In [1]: import numpy as np

In [2]: np.set_printoptions(precision=1, suppress=True, linewidth=120)

In [3]: out = np.array([[2, 0, 0, 2, 0, 1, 0, 1],
   ...:     [1, 0, 0, 1, 0, 2, 0, 1],
   ...:     [1, 2, 0, 1, 0, 2, 1, 1],
   ...:     [2, 1, 1, 2, 0, 1, 2, 1],
   ...:     [1, 1, 2, 0, 2, 0, 0, 1],
   ...:     [0, 1, 1, 0, 2, 0, 1, 1],
   ...:     [1, 2, 1, 1, 0, 1, 1, 2],
   ...:     [1, 1, 0, 0, 2, 0, 2, 2]])

In [4]: feats = np.triu(out, 1)

In [5]: feats
Out[5]: 
array([[0, 0, 0, 2, 0, 1, 0, 1],
       [0, 0, 0, 1, 0, 2, 0, 1],
       [0, 0, 0, 1, 0, 2, 1, 1],
       [0, 0, 0, 0, 0, 1, 2, 1],
       [0, 0, 0, 0, 0, 0, 0, 1],
       [0, 0, 0, 0, 0, 0, 1, 1],
       [0, 0, 0, 0, 0, 0, 0, 2],
       [0, 0, 0, 0, 0, 0, 0, 0]])

In [6]: # rows and columns are dependent

In [7]: print(np.allclose(feats, feats.T))
False

In [8]: print(np.sort(np.abs(np.linalg.eigvals(feats))))
[0. 0. 0. 0. 0. 0. 0. 0.]

In [9]: feats.inv()
AttributeError: 'numpy.ndarray' object has no attribute 'inv'


In [10]: np.linalg.determinant(feats)
AttributeError: module 'numpy.linalg' has no attribute 'determinant'


In [11]: feats @ feats
Out[11]: 
array([[0, 0, 0, 0, 0, 2, 5, 3],
       [0, 0, 0, 0, 0, 1, 4, 3],
       [0, 0, 0, 0, 0, 1, 4, 5],
       [0, 0, 0, 0, 0, 0, 1, 5],
       [0, 0, 0, 0, 0, 0, 0, 0],
       [0, 0, 0, 0, 0, 0, 0, 2],
       [0, 0, 0, 0, 0, 0, 0, 0],
       [0, 0, 0, 0, 0, 0, 0, 0]])
